$ ipython --no-banner

In [1]: import numpy as np

In [2]: np.set_printoptions(precision=2, suppress=True, linewidth=160)

In [3]: rd = lambda a: np.round(a, 2) + 0

In [4]: X = np.load("a.npy")

In [5]: print(rd(X))
[[ 1.    0.    0.    0.    0.    0.    0.    0.    0.    0.  ]
 [ 0.    1.    0.    0.    0.    0.    0.    0.    0.    0.  ]
 [ 0.    0.    1.    0.    0.    0.    0.    0.    0.    0.  ]
 [ 0.    0.    0.   -0.92  0.    0.    0.    0.   -0.39  0.  ]
 [ 0.    0.    0.    0.    1.    0.    0.    0.    0.    0.  ]
 [ 0.    0.    0.    0.    0.    1.    0.    0.    0.    0.  ]
 [ 0.    0.    0.    0.    0.    0.    1.    0.    0.    0.  ]
 [ 0.    0.    0.    0.    0.    0.    0.    1.    0.    0.  ]
 [ 0.    0.    0.    0.39  0.    0.    0.    0.   -0.92  0.  ]
 [ 0.    0.    0.    0.    0.    0.    0.    0.    0.    1.  ]]

In [6]: print(rd((X - X.T) / 2))
[[ 0.    0.    0.    0.    0.    0.    0.    0.    0.    0.  ]
 [ 0.    0.    0.    0.    0.    0.    0.    0.    0.    0.  ]
 [ 0.    0.    0.    0.    0.    0.    0.    0.    0.    0.  ]
 [ 0.    0.    0.    0.    0.    0.    0.    0.   -0.39  0.  ]
 [ 0.    0.    0.    0.    0.    0.    0.    0.    0.    0.  ]
 [ 0.    0.    0.    0.    0.    0.    0.    0.    0.    0.  ]
 [ 0.    0.    0.    0.    0.    0.    0.    0.    0.    0.  ]
 [ 0.    0.    0.    0.    0.    0.    0.    0.    0.    0.  ]
 [ 0.    0.    0.    0.39  0.    0.    0.    0.    0.    0.  ]
 [ 0.    0.    0.    0.    0.    0.    0.    0.    0.    0.  ]]

In [7]: vec = np.array([1, 1, -1, -2, 1, -3, 0, 3, 3, -3])

In [8]: print(rd(np.linalg.norm(vec)), rd(np.linalg.norm(X @ vec)))
6.63 6.63

In [9]: print(10 - np.linalg.matrix_rank(X - np.eye(10), tol=1e-8))
8

In [10]: print([p for p in range(1, 25) if np.allclose(np.linalg.matrix_power(X, p), np.eye(10))])
[]

In [11]: print(rd(np.linalg.det(X)))
1.0

In [12]: J = np.tril(np.array([[5, 1, -3, -5, 4, 2],
    ...:     [-2, 5, 0, 2, -4, -4],
    ...:     [-1, 2, 1, 5, -4, 3],
    ...:     [0, -2, 3, -1, 3, 5],
    ...:     [-1, 4, -3, 1, 1, -3],
    ...:     [1, 0, -4, 5, 5, 2]]), -1) + np.eye(6, dtype=int)

In [13]: print(J)
[[ 1  0  0  0  0  0]
 [-2  1  0  0  0  0]
 [-1  2  1  0  0  0]
 [ 0 -2  3  1  0  0]
 [-1  4 -3  1  1  0]
 [ 1  0 -4  5  5  1]]

In [14]: print(np.linalg.matrix_power(J, 2))
[[ 1  0  0  0  0  0]
 [-4  1  0  0  0  0]
 [-6  4  1  0  0  0]
 [ 1  2  6  1  0  0]
 [-7  0 -3  2  1  0]
 [ 1  2 -8 15 10  1]]

In [15]: print(J @ J)
[[ 1  0  0  0  0  0]
 [-4  1  0  0  0  0]
 [-6  4  1  0  0  0]
 [ 1  2  6  1  0  0]
 [-7  0 -3  2  1  0]
 [ 1  2 -8 15 10  1]]

In [16]: print(rd(np.abs(np.linalg.eigvals(J)).max()))
1.0

In [17]: np.linalg.determinant(J)
AttributeError: module 'numpy.linalg' has no attribute 'determinant'


In [18]: print(np.allclose(J, J.T))
False

In [19]: print(np.allclose(J @ J.T, J.T @ J))
False

In [20]: rng = np.random.default_rng(807)

In [21]: lab = rng.permutation(6)

In [22]: print(lab)
[3 4 0 5 2 1]

In [23]: other = J[lab][:, lab]

In [24]: print(rd(np.sort(np.abs(np.linalg.eigvals(other)))))
[1. 1. 1. 1. 1. 1.]

In [25]: print(other)
[[ 1  0  0  0  3 -2]
 [ 1  1 -1  0 -3  4]
 [ 0  0  1  0  0  0]
 [ 5  5  1  1 -4  0]
 [ 0  0 -1  0  1  2]
 [ 0  0 -2  0  0  1]]

In [26]: print(rd(np.linalg.det(other)), rd(np.linalg.det(J[lab])))
1.0 -1.0

In [27]: left, sigma, VT = np.linalg.svd(J)

In [28]: print(rd(sigma))
[8.92 5.62 2.9  1.47 0.42 0.01]

In [29]: print(np.argmax(sigma[:-1] / (sigma[1:] + 1e-6)) + 1)
5

In [30]: other = left[:, :5] @ np.diag(sigma[:5]) @ VT[:5]

In [31]: print(rd(np.abs(J - other).max()))
0.01

In [32]: print(rd(np.linalg.norm(J - other, 2)), rd(sigma[5]))
0.01 0.01

In [33]: print(rd(other))
[[ 1.    0.    0.    0.    0.   -0.01]
 [-2.    1.    0.    0.    0.   -0.01]
 [-1.    2.    1.    0.    0.    0.  ]
 [ 0.   -2.    3.    1.    0.    0.  ]
 [-1.    4.   -3.    1.    1.    0.  ]
 [ 1.    0.   -4.    5.    5.    1.  ]]

In [34]: print(rd(np.linalg.norm(J - other) / np.linalg.norm(J)))
0.0

In [35]: q, vecs = np.linalg.qr(X[:, :5])[0], np.linalg.qr(X[:, 5:])[0]

In [36]: sigma = np.linalg.svd(q.T @ vecs, compute_uv=False)

In [37]: print(rd(sigma))
[0. 0. 0. 0. 0.]

In [38]: print(np.degrees(np.arccos(sigma.clip(0, 1))))
[90. 90. 90. 90. 90.]
